$ python -q
>>> import numpy as np
>>> np.set_printoptions(precision=2, suppress=True, linewidth=120)
>>> rd = lambda a: np.round(a, 2) + 0
>>> basis = np.array([[-2, -1, -1], [-1, 1, 1], [0, -1, 0]])
>>> rng = np.random.default_rng(591463)
>>> feats = (rng.random((20, 3)) < 0.25) @ basis
>>> feats
array([[ 0,  0,  0],
       [-3,  0,  0],
       [-1,  1,  1],
       [-2, -1, -1],
       [-2, -1, -1],
       [ 0,  0,  0],
       [ 0, -1,  0],
       [ 0, -1,  0],
       [-2, -1, -1],
       [-3, -1,  0],
       [ 0,  0,  0],
       [-1,  1,  1],
       [ 0,  0,  0],
       [ 0,  0,  0],
       [ 0, -1,  0],
       [-2, -1, -1],
       [-2, -1, -1],
       [-3,  0,  0],
       [-3, -1,  0],
       [ 0,  0,  0]])
>>> ang = np.radians(72)
>>> Rm = np.eye(3)
>>> Rm[0, 0] = Rm[2, 2] = np.cos(ang)
>>> Rm[0, 2], Rm[2, 0] = -np.sin(ang), np.sin(ang)
>>> rd(Rm)
array([[ 0.31,  0.  , -0.95],
       [ 0.  ,  1.  ,  0.  ],
       [ 0.95,  0.  ,  0.31]])
>>> B = feats @ Rm.T
>>> print(rd(np.abs(B - feats).max(axis=0)))
[2.33 0.   2.85]
>>> idx = rng.permutation(3)
>>> B = feats[:, idx] * rng.choice([-1, 1], 3)
>>> B
array([[ 0,  0,  0],
       [ 0,  3,  0],
       [ 1,  1,  1],
       [-1,  2, -1],
       [-1,  2, -1],
       [ 0,  0,  0],
       [ 0,  0, -1],
       [ 0,  0, -1],
       [-1,  2, -1],
       [ 0,  3, -1],
       [ 0,  0,  0],
       [ 1,  1,  1],
       [ 0,  0,  0],
       [ 0,  0,  0],
       [ 0,  0, -1],
       [-1,  2, -1],
       [-1,  2, -1],
       [ 0,  3,  0],
       [ 0,  3, -1],
       [ 0,  0,  0]])
>>> Uu, _, vt = np.linalg.svd(feats.T @ B)
>>> print(rd(np.linalg.lstsq(feats, B)[0]))
[[ 0. -1.  0.]
 [ 0.  0.  1.]
 [ 1.  0.  0.]]
>>> idx
array([2, 0, 1])
>>> rd(Uu @ vt)
array([[ 0., -1.,  0.],
       [ 0.,  0.,  1.],
       [ 1.,  0.,  0.]])
>>> D = np.linalg.norm(B[:, None] - B[None], axis=-1)
>>> np.linalg.matrix_rank(D ** 2)
np.int64(4)
>>> rd(np.linalg.norm(B, axis=1))
array([0.  , 3.  , 1.73, 2.45, 2.45, 0.  , 1.  , 1.  , 2.45, 3.16, 0.  , 1.73, 0.  , 0.  , 1.  , 2.45, 2.45, 3.  ,
       3.16, 0.  ])
>>> (D + 1e9 * np.eye(20)).round(6).argmin(axis=1)
array([ 5, 17, 11,  4,  3,  0,  7,  6,  3, 18,  0,  2,  0,  0,  6,  3,  3,  1,  9,  0])
>>> B = np.c_[feats[:, :2] @ np.array([[2, -2], [1, 1]]), np.array([0, 2, 0, 3, 1, 0, 1, 2, 3, 1, 2, 2, 3, 2, 0, 0, 0, 3, 2, 2])]
>>> B
array([[ 0,  0,  0],
       [-6,  6,  2],
       [-1,  3,  0],
       [-5,  3,  3],
       [-5,  3,  1],
       [ 0,  0,  0],
       [-1, -1,  1],
       [-1, -1,  2],
       [-5,  3,  3],
       [-7,  5,  1],
       [ 0,  0,  2],
       [-1,  3,  2],
       [ 0,  0,  3],
       [ 0,  0,  2],
       [-1, -1,  0],
       [-5,  3,  0],
       [-5,  3,  0],
       [-6,  6,  3],
       [-7,  5,  2],
       [ 0,  0,  2]])
>>> print(rd(np.linalg.lstsq(feats, B[:, 0])[0]))
[2. 1. 0.]
>>> np.linalg.matrix_rank(np.c_[feats, B])
np.int64(4)
>>> f = np.array([-1, -2, 1])
>>> W0 = -1 * np.eye(3) + np.outer(f, f)
>>> W0
array([[ 0.,  2., -1.],
       [ 2.,  3., -2.],
       [-1., -2.,  0.]])
>>> # symmetric
>>> q, V = np.linalg.qr(W0[:, :2])[0], np.linalg.qr(W0[:, 2:])[0]
>>> s = np.linalg.svd(q.T @ V, compute_uv=False)
>>> rd(s)
array([0.87])
>>> (s > 0.9).sum()
np.int64(0)
>>> [round(float(np.linalg.det(W0[:i, :i])), 2) + 0 for i in range(1, 4)]
[0.0, -4.0, 5.0]
>>> try:
...     np.linalg.cholesky(W0)
... except np.linalg.LinAlgError as e:
...     print(e)
... 
Matrix is not positive definite
>>> rd(np.linalg.eigvalsh(W0).min())
np.float64(-1.0)
>>> B = np.array([[1, 0], [1, 1]])
>>> basis = np.kron(B, W0)
>>> rd(np.linalg.norm(basis, 2)), rd(np.linalg.norm(B, 2) * np.linalg.norm(W0, 2))
(np.float64(8.09), np.float64(8.09))
>>> basis
array([[ 0.,  2., -1.,  0.,  0., -0.],
       [ 2.,  3., -2.,  0.,  0., -0.],
       [-1., -2.,  0., -0., -0.,  0.],
       [ 0.,  2., -1.,  0.,  2., -1.],
       [ 2.,  3., -2.,  2.,  3., -2.],
       [-1., -2.,  0., -1., -2.,  0.]])
>>> print(np.linalg.matrix_rank(basis))
6
>>> np.einsum("ij,ji->", W0, W0)
np.float64(27.0)
>>> rd(np.linalg.det(W0.T))
np.float64(5.0)
>>> rd(np.linalg.det(2 * W0)), rd(np.linalg.det(W0))
(np.float64(40.0), np.float64(5.0))
>>> print(np.einsum("ii->", W0))
3.0
>>> rd(np.linalg.eigvals(W0).sum().real)
np.float64(3.0)
>>> rd(np.poly(W0))
array([ 1., -3., -9., -5.])
>>> print(rd(np.linalg.eigvals(W0)))
[-1.  5. -1.]
>>> data = np.load("m.npy")
>>> data
array([[ 0.,  0.,  0., -1.],
       [ 0.,  0.,  0.,  1.],
       [ 0.,  0.,  0.,  0.],
       [-1.,  1.,  0.,  0.]])
>>> ev, V = np.linalg.eigh(data)
>>> x0 = np.array([-3, -1, -3, -3])
>>> (np.sign(V[:, -1].round(6)) == np.sign(V[0, -1].round(6))).astype(int)
array([1, 0, 0, 0])
>>> print(rd(V * np.maximum(ev, 0) @ V.T))
[[ 0.35 -0.35  0.   -0.5 ]
 [-0.35  0.35  0.    0.5 ]
 [ 0.    0.    0.    0.  ]
 [-0.5   0.5   0.    0.71]]
>>> rd(x0 @ data @ x0 / (x0 @ x0)), rd(ev[0]), rd(ev[-1])
(np.float64(-0.43), np.float64(-1.41), np.float64(1.41))
>>> x0 @ data @ x0
np.float64(-12.0)
>>> np.abs(data).sum(axis=1).max(), rd(np.abs(ev).max())
(np.float64(2.0), np.float64(1.41))
